% ipython --no-banner

In [1]: import numpy as np

In [2]: np.set_printoptions(precision=3, suppress=True, linewidth=200)

In [3]: tidy = lambda a: np.round(a, 3) + 0

In [4]: W0 = np.load("mat.npy")

In [5]: print(W0)
[[2 1 1 1 2 1 1 1 1]
 [1 2 1 1 1 2 1 1 1]
 [1 1 2 1 1 1 2 1 1]
 [1 1 1 2 1 1 1 2 1]
 [1 1 1 1 2 1 1 1 2]
 [2 1 1 1 1 2 1 1 1]
 [1 2 1 1 1 1 2 1 1]
 [1 1 2 1 1 1 1 2 1]
 [1 1 1 2 1 1 1 1 2]]

In [6]: Y = W0[0, 0] * W0[1:] - np.outer(W0[1:, 0], W0[0])

In [7]: print(Y)
[[ 0  3  1  1  0  3  1  1  1]
 [ 0  1  3  1  0  1  3  1  1]
 [ 0  1  1  3  0  1  1  3  1]
 [ 0  1  1  1  2  1  1  1  3]
 [ 0  0  0  0 -2  2  0  0  0]
 [ 0  3  1  1  0  1  3  1  1]
 [ 0  1  3  1  0  1  1  3  1]
 [ 0  1  1  3  0  1  1  1  3]]

In [8]: print(W0[:, 0] / W0[0, 0])
[1.  0.5 0.5 0.5 0.5 1.  0.5 0.5 0.5]

In [9]: print(np.linalg.matrix_rank(Y), np.linalg.matrix_rank(W0))
8 9

In [10]: w1 = np.array([[3, 8, 5, -4],
    ...:     [2, 9, 3, -6],
    ...:     [9, -2, -2, -6],
    ...:     [1, -9, 9, 7],
    ...:     [0, -4, 6, -2],
    ...:     [1, 1, -5, -9],
    ...:     [6, 4, -4, 4],
    ...:     [-2, 4, 2, 2],
    ...:     [-3, 4, 8, -1]])

In [11]: c = np.array([2, 2, 2, 3])

In [12]: hid = np.maximum(Y @ w1 + c, 0)

In [13]: print((hid > 0).astype(int))
[[1 1 1 0]
 [1 1 1 0]
 [1 1 1 1]
 [1 1 1 0]
 [1 1 0 0]
 [1 1 1 0]
 [1 1 1 0]
 [1 1 1 1]]

In [14]: print((hid > 0).mean(axis=0))
[1.    1.    0.875 0.25 ]

In [15]: print(hid)
[[22 33  9  0]
 [46 17  1  0]
 [14  3 35 12]
 [10 13 41  0]
 [ 4 12  0  0]
 [32 39 11  0]
 [30 17 13  0]
 [12  3 47  6]]

In [16]: Z = np.array([[3, 5, 5], [1, 2, 4], [3, 0, 5], [3, 2, 3]])

In [17]: print((hid @ Z).round(6).argmax(axis=1))
[2 2 2 2 2 2 2 2]

In [18]: Y = W0 / np.sqrt((W0 ** 2).mean(axis=1, keepdims=True))

In [19]: print(tidy(Y[0]))
[1.549 0.775 0.775 0.775 1.549 0.775 0.775 0.775 0.775]

In [20]: print(np.linalg.matrix_rank(W0 - W0.mean(axis=1, keepdims=True)))
8

In [21]: print(np.linalg.matrix_rank(Y) == np.linalg.matrix_rank(W0))
True

In [22]: rng = np.random.default_rng(279582)

In [23]: Y = W0 + rng.integers(-2, 3, (9, 1)) @ rng.integers(-2, 3, (1, 9))

In [24]: print(Y)
[[ 4  5 -3 -3  6  3 -1  5 -1]
 [ 1  2  1  1  1  2  1  1  1]
 [-1 -3  6  5 -3 -1  4 -3  3]
 [ 0 -1  3  4 -1  0  2  0  2]
 [ 3  5 -3 -3  6  3 -1  5  0]
 [ 0 -3  5  5 -3  0  3 -3  3]
 [ 0  0  3  3 -1  0  3 -1  2]
 [-1 -3  6  5 -3 -1  3 -2  3]
 [ 1  1  1  2  1  1  1  1  2]]

In [25]: print(np.abs(Y - W0).sum(axis=1))
[28  0 28 14 28 28 14 28  0]

In [26]: F = np.load("w.npy")

In [27]: print(tidy(F))
[[1.    0.    0.    0.    0.    0.    0.   ]
 [0.    0.667 0.    0.    0.    0.333 0.   ]
 [0.167 0.167 0.333 0.    0.167 0.167 0.   ]
 [0.    0.    0.    0.333 0.    0.333 0.333]
 [0.    0.    0.25  0.    0.5   0.    0.25 ]
 [0.    0.    0.    0.    0.333 0.333 0.333]
 [0.    0.333 0.333 0.    0.    0.    0.333]]

In [28]: ang = np.radians(60)

In [29]: Rm = np.eye(7)

In [30]: Rm[4, 4] = Rm[0, 0] = np.cos(ang)

In [31]: Rm[4, 0], Rm[0, 4] = -np.sin(ang), np.sin(ang)

In [32]: print(tidy(Rm))
[[ 0.5    0.     0.     0.     0.866  0.     0.   ]
 [ 0.     1.     0.     0.     0.     0.     0.   ]
 [ 0.     0.     1.     0.     0.     0.     0.   ]
 [ 0.     0.     0.     1.     0.     0.     0.   ]
 [-0.866  0.     0.     0.     0.5    0.     0.   ]
 [ 0.     0.     0.     0.     0.     1.     0.   ]
 [ 0.     0.     0.     0.     0.     0.     1.   ]]

In [33]: Y = F @ Rm.T

In [34]: print(tidy(np.linalg.svd(F, compute_uv=False)), tidy(np.linalg.svd(Y, compute_uv=False)))
[1.049 0.992 0.722 0.558 0.396 0.244 0.14 ] [1.049 0.992 0.722 0.558 0.396 0.244 0.14 ]

In [35]: print(tidy(Y))
[[ 0.5    0.     0.     0.    -0.866  0.     0.   ]
 [ 0.     0.667  0.     0.     0.     0.333  0.   ]
 [ 0.228  0.167  0.333  0.    -0.061  0.167  0.   ]
 [ 0.     0.     0.     0.333  0.     0.333  0.333]
 [ 0.433  0.     0.25   0.     0.25   0.     0.25 ]
 [ 0.289  0.     0.     0.     0.167  0.333  0.333]
 [ 0.     0.333  0.333  0.     0.     0.     0.333]]

In [36]: print(np.allclose(np.linalg.norm(F, axis=1), np.linalg.norm(Y, axis=1)))
True

In [37]: Y = F / np.linalg.norm(F, axis=1, keepdims=True)

In [38]: C2 = Y @ Y.T

In [39]: print(tidy(np.degrees(np.arccos(np.clip(C2[2, 4], -1, 1)))))
54.736

In [40]: print(tidy(np.linalg.norm(Y, axis=1)))
[1. 1. 1. 1. 1. 1. 1.]

In [41]: print(np.argwhere(np.triu(np.abs(C2) > 0.95, 1)))
[]

In [42]: X = np.loadtxt("test11.csv", delimiter=",")

In [43]: print(X)
[[ -2.   2.   3.   1.  -5.   1.  -2.  -5.]
 [  4.   5.   4.   2.   4.  -1.  -4.   2.]
 [  1.  -5.  -1.   2.   0.   2.   1.  -5.]
 [  5.   1.  -3.   4.   2.   3.  -3.   3.]
 [ -2.   3.   3.  -5.   5.  -1.   5.   4.]
 [  2.  -3.   0.   5.   5.   3.  -5.   4.]
 [ -2.  -2.   4.  -2.  -5.   1.  -4.   0.]
 [  3.  -2.  -3.  -2.   0.   0.   4.  -5.]
 [ -5.   2.   1.  -2.   3.   2.  -1.   4.]
 [ 14.  22.  19.   9.  11.  -3. -18.   3.]]

In [44]: print(tidy(np.linalg.norm(X[1] - X[5])))
10.724

In [45]: Y = np.c_[X[:, :5] @ np.array([[-5, -1, -1, 4, 0],
    ...:     [5, -1, -2, -5, 3],
    ...:     [4, -5, -5, 5, -3],
    ...:     [4, -4, 2, 2, -4],
    ...:     [3, 5, -3, -2, 2]]), np.array([2, 3, 2, 0, 2, 1, 1, 1, 0, 2])]

In [46]: print(Y)
[[  21.  -44.    0.    9.  -17.    2.]
 [  41.  -17.  -42.    7.    3.    3.]
 [ -26.    1.   18.   28.  -20.    2.]
 [ -10.    3.   10.    4.    0.    0.]
 [  32.   29.  -44.  -28.   30.    2.]
 [  10.    6.   -1.   23.  -19.    1.]
 [  -7.  -33.   -3.   28.  -20.    1.]
 [ -45.   22.   12.    3.   11.    1.]
 [  40.   21.  -17.  -35.   17.    0.]
 [ 185. -112. -168.   37.   -5.    2.]]

In [47]: print(np.linalg.matrix_rank(np.c_[X, Y]))
9

In [48]: print(np.linalg.matrix_rank(Y))
6

In [49]: print(tidy(np.linalg.norm(Y - X @ np.linalg.lstsq(X, Y)[0], axis=0)))
[0.   0.   0.   0.   0.   2.85]

In [50]: Y = np.array([[-5, -6],
    ...:     [-6, -3],
    ...:     [6, -1],
    ...:     [-1, 9],
    ...:     [1, 1],
    ...:     [1, -4],
    ...:     [8, -3],
    ...:     [2, -2]])

In [51]: Z = np.array([[5, 1, 1, 2], [2, 4, 5, 5]])

In [52]: E = Y @ Z

In [53]: print(E)
[[-37 -29 -35 -40]
 [-36 -18 -21 -27]
 [ 28   2   1   7]
 [ 13  35  44  43]
 [  7   5   6   7]
 [ -3 -15 -19 -18]
 [ 34  -4  -7   1]
 [  6  -6  -8  -6]]

In [54]: Uu, sig, VT = np.linalg.svd(E)

In [55]: print(np.argmax(sig[:-1] / (sig[1:] + 1e-6)) + 1)
2

In [56]: print(tidy(sig))
[117.339  50.454   0.      0.   ]

In [57]: Y = Uu[:, :2] @ np.diag(sig[:2]) @ VT[:2]

In [58]: print(tidy(np.linalg.norm(E - Y) / np.linalg.norm(E)))
0.0

In [59]: print(np.linalg.matrix_rank(Y))
2

In [60]: M = np.loadtxt("data.csv", delimiter=",")

In [61]: print(M)
[[8. 3. 5. 8. 9. 3.]
 [5. 0. 2. 5. 6. 0.]
 [6. 1. 3. 6. 7. 1.]]

In [62]: print(np.linalg.cond(M) > 100)
True

In [63]: Y = M / np.sqrt((M ** 2).mean(axis=1, keepdims=True))

In [64]: print(tidy(Y[0]))
[1.234 0.463 0.772 1.234 1.389 0.463]

In [65]: print(tidy(np.linalg.norm(Y, axis=1)))
[2.449 2.449 2.449]

In [66]: print(np.linalg.matrix_rank(Y) == np.linalg.matrix_rank(M))
True

In [67]: print(M - M.mean(axis=1, keepdims=True))
[[ 2. -3. -1.  2.  3. -3.]
 [ 2. -3. -1.  2.  3. -3.]
 [ 2. -3. -1.  2.  3. -3.]]

In [68]: r = np.linalg.matrix_rank(M)

In [69]: print(r)
2

In [70]: N = np.linalg.svd(M)[2][r:].T

In [71]: print(N.shape)
(6, 4)

In [72]: print(np.linalg.matrix_rank(M.T @ M), np.linalg.matrix_rank(M @ M.T))
2 2

In [73]: print([int(np.linalg.matrix_rank(np.delete(M, i, axis=0))) for i in range(3)])
[2, 2, 2]

In [74]: print(np.allclose(M @ N, 0))
True

In [75]: print(tidy(N @ N.T))
[[ 0.722  0.    -0.111 -0.278 -0.333  0.   ]
 [ 0.     0.583 -0.25   0.     0.083 -0.417]
 [-0.111 -0.25   0.806 -0.111 -0.083 -0.25 ]
 [-0.278  0.    -0.111  0.722 -0.333  0.   ]
 [-0.333  0.083 -0.083 -0.333  0.583  0.083]
 [ 0.    -0.417 -0.25   0.     0.083  0.583]]

In [76]: def softmax(z):
    ...:     e = np.exp(z - z.max(axis=-1, keepdims=True))
    ...:     return e / e.sum(axis=-1, keepdims=True)
    ...: 

In [77]: print(tidy(softmax(M[0])))
[0.209 0.001 0.01  0.209 0.568 0.001]

In [78]: print(tidy(softmax(10 * M[0])))
[0. 0. 0. 0. 1. 0.]

In [79]: print(tidy(softmax(M[0] + 4)))
[0.209 0.001 0.01  0.209 0.568 0.001]

In [80]: S = M @ M.T / np.sqrt(6)

In [81]: print(tidy(softmax(S)[0] @ M))
[8. 3. 5. 8. 9. 3.]

In [82]: m1 = np.load("dump.npy")

In [83]: print(m1)
[[ -3.463  -2.325   0.592  -0.584  -1.666  -3.343   4.628  -2.321]
 [ -0.835  -0.586   0.12   -0.142  -0.487  -0.859   1.177  -0.488]
 [  8.205   5.54   -1.364   1.297   4.083   8.191 -10.926   5.415]
 [  4.259   2.901  -0.695   0.701   2.133   4.271  -5.659   2.846]
 [ -7.318  -4.981   1.204  -1.22   -3.614  -7.459   9.892  -4.972]
 [ -4.976  -3.414   0.748  -0.913  -2.536  -4.979   6.703  -3.344]
 [  7.91    5.217  -1.278   1.223   3.871   7.829 -10.369   5.265]
 [  4.415   2.933  -0.701   0.785   2.2     4.358  -5.869   2.959]
 [ -0.807  -0.595   0.167  -0.162  -0.387  -0.855   1.138  -0.59 ]
 [ -2.155  -1.572   0.298  -0.419  -1.1    -2.15    2.939  -1.374]
 [ -4.502  -3.013   0.816  -0.8    -2.263  -4.476   6.073  -3.111]
 [  0.558   0.406  -0.141   0.044   0.383   0.512  -0.759   0.437]
 [ -3.485  -2.272   0.561  -0.556  -1.715  -3.618   4.667  -2.339]
 [  0.016   0.022  -0.002  -0.058  -0.059  -0.046   0.092   0.036]
 [  9.513   6.275  -1.54    1.584   4.776   9.391 -12.472   6.32 ]
 [  0.011  -0.055  -0.097  -0.031   0.006   0.007  -0.009   0.084]
 [ -1.598  -0.964   0.263  -0.21   -0.74   -1.57    2.144  -1.048]
 [ -9.003  -5.931   1.495  -1.463  -4.5    -8.855  11.905  -6.073]
 [ -4.784  -3.178   0.753  -0.779  -2.37   -4.858   6.418  -3.282]
 [  0.025  -0.056   0.047  -0.034  -0.041   0.06    0.068  -0.058]
 [  8.228   5.482  -1.317   1.427   4.148   8.141 -10.893   5.397]
 [ 21.865  14.678  -3.619   3.577  11.03   21.961 -29.199  14.501]
 [ -4.123  -2.783   0.713  -0.785  -2.058  -4.233   5.594  -2.803]
 [ -0.02   -0.027   0.06   -0.033  -0.066   0.022   0.026   0.016]]

In [84]: z = rng.permutation(8)

In [85]: Y = m1[:, z] * rng.choice([-1, 1], 8)

In [86]: print(Y)
[[ -4.628  -3.343   1.666  -2.321  -2.325   0.584   3.463   0.592]
 [ -1.177  -0.859   0.487  -0.488  -0.586   0.142   0.835   0.12 ]
 [ 10.926   8.191  -4.083   5.415   5.54   -1.297  -8.205  -1.364]
 [  5.659   4.271  -2.133   2.846   2.901  -0.701  -4.259  -0.695]
 [ -9.892  -7.459   3.614  -4.972  -4.981   1.22    7.318   1.204]
 [ -6.703  -4.979   2.536  -3.344  -3.414   0.913   4.976   0.748]
 [ 10.369   7.829  -3.871   5.265   5.217  -1.223  -7.91   -1.278]
 [  5.869   4.358  -2.2     2.959   2.933  -0.785  -4.415  -0.701]
 [ -1.138  -0.855   0.387  -0.59   -0.595   0.162   0.807   0.167]
 [ -2.939  -2.15    1.1    -1.374  -1.572   0.419   2.155   0.298]
 [ -6.073  -4.476   2.263  -3.111  -3.013   0.8     4.502   0.816]
 [  0.759   0.512  -0.383   0.437   0.406  -0.044  -0.558  -0.141]
 [ -4.667  -3.618   1.715  -2.339  -2.272   0.556   3.485   0.561]
 [ -0.092  -0.046   0.059   0.036   0.022   0.058  -0.016  -0.002]
 [ 12.472   9.391  -4.776   6.32    6.275  -1.584  -9.513  -1.54 ]
 [  0.009   0.007  -0.006   0.084  -0.055   0.031  -0.011  -0.097]
 [ -2.144  -1.57    0.74   -1.048  -0.964   0.21    1.598   0.263]
 [-11.905  -8.855   4.5    -6.073  -5.931   1.463   9.003   1.495]
 [ -6.418  -4.858   2.37   -3.282  -3.178   0.779   4.784   0.753]
 [ -0.068   0.06    0.041  -0.058  -0.056   0.034  -0.025   0.047]
 [ 10.893   8.141  -4.148   5.397   5.482  -1.427  -8.228  -1.317]
 [ 29.199  21.961 -11.03   14.501  14.678  -3.577 -21.865  -3.619]
 [ -5.594  -4.233   2.058  -2.803  -2.783   0.785   4.123   0.713]
 [ -0.026   0.022   0.066   0.016  -0.027   0.033   0.02    0.06 ]]

In [87]: Uu, _, VT = np.linalg.svd(m1.T @ Y)

In [88]: print(z)
[6 5 4 7 1 3 0 2]

In [89]: Z = Y[[23, 9]].astype(float)

In [90]: for _ in range(4):
    ...:     z = np.linalg.norm(Y[:, None] - Z, axis=-1).argmin(axis=1)
    ...:     Z = np.array([Y[z == j].mean(axis=0) for j in range(2)])
    ...: 

In [91]: print(z)
[1 1 0 0 1 1 0 0 1 1 1 1 1 1 0 1 1 1 1 1 0 0 1 1]

In [92]: print(tidy(Z[1] - Z[0]))
[-15.886 -11.91    5.971  -7.937  -7.989   1.993  11.932   1.949]

In [93]: print(np.abs(Z[1] - Z[0]).argmax())
0

In [94]: print(np.unravel_index(np.abs(m1).argmax(), m1.shape))
(np.int64(21), np.int64(6))

In [95]: np.linalg.rank(m1)
Traceback (most recent call last):
  Cell In[95], line 1
    np.linalg.rank(m1)
AttributeError: module 'numpy.linalg' has no attribute 'rank'


In [96]: m1[:, 8]
Traceback (most recent call last):
  Cell In[96], line 1
    m1[:, 8]
IndexError: index 8 is out of bounds for axis 1 with size 8


In [97]: print(np.linalg.matrix_rank(m1))
8

In [98]: print(tidy(m1.sum(axis=0)))
[ 17.936  11.702  -2.917   2.449   9.028  17.442 -22.691  11.473]

In [99]: print(np.count_nonzero(m1))
192

In [100]: m1[24]
Traceback (most recent call last):
  Cell In[100], line 1
    m1[24]
IndexError: index 24 is out of bounds for axis 0 with size 24


In [101]: print(tidy(np.linalg.svd(m1, compute_uv=False)))
[72.461  0.348  0.312  0.264  0.21   0.196  0.149  0.118]

In [102]: Y = np.array([[1, 1], [1, -1]])

In [103]: feats = np.kron(Y, np.kron(Y, Y))[rng.permutation(8)][:5]

In [104]: print(feats)
[[ 1 -1 -1  1  1 -1 -1  1]
 [ 1  1 -1 -1 -1 -1  1  1]
 [ 1 -1 -1  1 -1  1  1 -1]
 [ 1 -1  1 -1 -1  1 -1  1]
 [ 1  1  1  1 -1 -1 -1 -1]]

In [105]: Y = feats[0, 0] * feats[1:] - np.outer(feats[1:, 0], feats[0])

In [106]: print(Y)
[[ 0  2  0 -2 -2  0  2  0]
 [ 0  0  0  0 -2  2  2 -2]
 [ 0  0  2 -2 -2  2  0  0]
 [ 0  2  2  0 -2  0  0 -2]]

In [107]: print(np.flatnonzero(~Y.round(6).any(axis=1)))
[]

In [108]: print(feats[:, 0] / feats[0, 0])
[1. 1. 1. 1. 1.]
